% ipython --no-banner

In [1]: import numpy as np

In [2]: import numpy.linalg as la

In [3]: np.set_printoptions(suppress=True, linewidth=120)

In [4]: data = np.load("block14.npy")

In [5]: data
Out[5]: 
array([[ 0,  0,  0],
       [ 0,  0,  0],
       [ 0,  0,  0],
       [ 0,  0,  0],
       [ 0,  0,  0],
       [13, 10,  7],
       [ 6,  8,  5],
       [ 0,  0,  0],
       [13, 11, 11],
       [ 7,  3,  6],
       [14,  5,  8],
       [ 7,  3,  6],
       [14,  5,  8],
       [ 0,  0,  0],
       [ 0,  0,  0],
       [ 0,  0,  0],
       [ 0,  0,  0],
       [14,  5,  8],
       [ 0,  0,  0],
       [ 7,  3,  6],
       [ 0,  0,  0],
       [ 0,  0,  0],
       [ 0,  0,  0],
       [ 7,  3,  6]])

In [6]: cen = (data - data.mean(axis=0)) / data.std(axis=0)

In [7]: np.round(cen.std(axis=0), 4)
Out[7]: array([1., 1., 1.])

In [8]: coef = la.lstsq(np.delete(cen, 1, axis=1), cen[:, 1])[0]

In [9]: coef.round(4)
Out[9]: array([0.1112, 0.7742])

In [10]: A2 = np.c_[data[:, :1] @ np.array([[-2]]), np.array([0, 0, 0, 2, 0, 2, 3, 2, 1, 1, 1, 1, 2, 1, 1, 3, 1, 3, 0, 1, 0, 0, 1, 0])]

In [11]: A2
Out[11]: 
array([[  0,   0],
       [  0,   0],
       [  0,   0],
       [  0,   2],
       [  0,   0],
       [-26,   2],
       [-12,   3],
       [  0,   2],
       [-26,   1],
       [-14,   1],
       [-28,   1],
       [-14,   1],
       [-28,   2],
       [  0,   1],
       [  0,   1],
       [  0,   3],
       [  0,   1],
       [-28,   3],
       [  0,   0],
       [-14,   1],
       [  0,   0],
       [  0,   0],
       [  0,   1],
       [-14,   0]])

In [12]: la.matrix_rank(A2)
Out[12]: np.int64(2)

In [13]: la.matrix_rank(np.c_[data, A2])
Out[13]: np.int64(4)

In [14]: np.round(la.norm(la.qr(data)[0].T @ A2, axis=0) ** 2 / ((A2 ** 2).sum(axis=0) + 1e-12), 4)
Out[14]: array([1.   , 0.464])

In [15]: np.round(la.lstsq(data, A2[:, 0])[0], 4) + 0
Out[15]: array([-2.,  0.,  0.])

In [16]: cen = data - data.mean(axis=0)

In [17]: evecs = la.svd(cen)[2][:1]

In [18]: A2 = cen - cen @ evecs.T @ evecs

In [19]: la.norm(A2, axis=1).round(6).argmax()
Out[19]: np.int64(6)

In [20]: np.round((cen @ evecs.T).std(axis=0), 4)
Out[20]: array([7.1986])

In [21]: C2 = np.cov(data, rowvar=False)

In [22]: np.argwhere(np.triu(np.abs(np.corrcoef(data.T)) > 0.8, 1))
Out[22]: 
array([[0, 1],
       [0, 2],
       [1, 2]])

In [23]: np.round(np.corrcoef(data.T), 4)
Out[23]: 
array([[1.    , 0.8599, 0.9669],
       [0.8599, 1.    , 0.8818],
       [0.9669, 0.8818, 1.    ]])

In [24]: np.round(np.polyfit(data[:, 1], data[:, 0], 1), 4)
Out[24]: array([1.4209, 0.9347])

In [25]: np.argsort(-data.std(axis=0).round(6), kind="stable")
Out[25]: array([0, 2, 1])

In [26]: np.round(np.corrcoef(data[:, 1], data[:, 0])[0, 1], 4)
Out[26]: np.float64(0.8599)

In [27]: C2.shape
Out[27]: (3, 3)

In [28]: m1 = np.loadtxt("dump.csv", delimiter=",")

In [29]: m1.round(4)
Out[29]: 
array([[ 0.9428, -1.4872,  2.4289],
       [ 2.5927,  1.5069, -0.0838],
       [ 1.1785, -2.1255, -1.7588]])

In [30]: lab = data[:, 2] > np.median(data[:, 2])

In [31]: r0 = data[lab].mean(axis=0) - data[~lab].mean(axis=0)

In [32]: (((data - data.mean(axis=0)) @ r0 > 0) == lab).mean()
Out[32]: np.float64(1.0)

In [33]: ((data - data.mean(axis=0)) @ r0 > 0).astype(int)
Out[33]: array([0, 0, 0, 0, 0, 1, 1, 0, 1, 1, 1, 1, 1, 0, 0, 0, 0, 1, 0, 1, 0, 0, 0, 1])

In [34]: lab.astype(int)
Out[34]: array([0, 0, 0, 0, 0, 1, 1, 0, 1, 1, 1, 1, 1, 0, 0, 0, 0, 1, 0, 1, 0, 0, 0, 1])

In [35]: r0
Out[35]: array([10.2,  5.6,  7.1])

In [36]: np.argsort(-np.abs(r0).round(6), kind="stable")
Out[36]: array([0, 2, 1])

In [37]: A2 = np.inv(m1)
AttributeError: module 'numpy' has no attribute 'inv'


In [38]: A2 = la.invert(m1)
AttributeError: module 'numpy.linalg' has no attribute 'invert'


In [39]: A2 = la.inv(m1)

In [40]: round(la.slogdet(m1)[0], 4)
Out[40]: np.float64(-1.0)

In [41]: np.allclose(A2, m1.T)
Out[41]: False

In [42]: A2.round(4)
Out[42]: 
array([[ 0.1048,  0.2881,  0.1309],
       [-0.1652,  0.1674, -0.2362],
       [ 0.2699, -0.0093, -0.1954]])

In [43]: (np.abs(A2) > 1e-9).astype(int)
Out[43]: 
array([[1, 1, 1],
       [1, 1, 1],
       [1, 1, 1]])

In [44]: x0 = np.array([1, 1, -2])

In [45]: y = m1 @ x0

In [46]: coef, lr = np.zeros(3), 1 / la.norm(m1, 2) ** 2

In [47]: for i in range(300):
    ...:     coef -= lr * m1.T @ (m1 @ coef - y)
    ...:     if i % 50 == 0: print(i, round(la.norm(m1 @ coef - y), 4))
    ...: 
0 0.0
50 0.0
100 0.0
150 0.0
200 0.0
250 0.0

In [48]: round(la.cond(m1), 4)
Out[48]: np.float64(1.0)

In [49]: coef.round(4)
Out[49]: array([ 1.,  1., -2.])

In [50]: K = np.loadtxt("run0.csv", delimiter=",")

In [51]: K
Out[51]: 
array([[ 0.,  2.,  0.],
       [ 0.,  0., -2.],
       [ 1.,  0.,  0.]])

In [52]: np.round(la.pinv(K), 4)
Out[52]: 
array([[ 0. ,  0. ,  1. ],
       [ 0.5,  0. ,  0. ],
       [ 0. , -0.5,  0. ]])

In [53]: K @ K.T
Out[53]: 
array([[4., 0., 0.],
       [0., 4., 0.],
       [0., 0., 1.]])

In [54]: round(la.eigvals(K).sum().real, 4)
Out[54]: np.float64(0.0)

In [55]: np.einsum("ii->", K)
Out[55]: np.float64(0.0)

In [56]: np.round(la.eigvals(K), 4)
Out[56]: array([-1.5874+0.j    ,  0.7937+1.3747j,  0.7937-1.3747j])

In [57]: np.einsum("ij,ji->", K, K)
Out[57]: np.float64(0.0)

In [58]: np.round(la.det(K[::-1]), 4)
Out[58]: np.float64(4.0)

In [59]: np.round(np.poly(K), 4) + 0
Out[59]: array([1., 0., 0., 4.])

In [60]: proj = np.triu(np.array([[0, 2, 0], [1, 1, 1], [1, 2, 0]]), 1) + np.eye(3)

In [61]: A2 = proj @ K @ la.inv(proj)

In [62]: np.round(np.poly(A2), 4) + 0
Out[62]: array([1., 0., 0., 4.])

In [63]: np.trace(A2), np.trace(K)
Out[63]: (np.float64(0.0), np.float64(0.0))

In [64]: la.matrix_rank(A2)
Out[64]: np.int64(3)
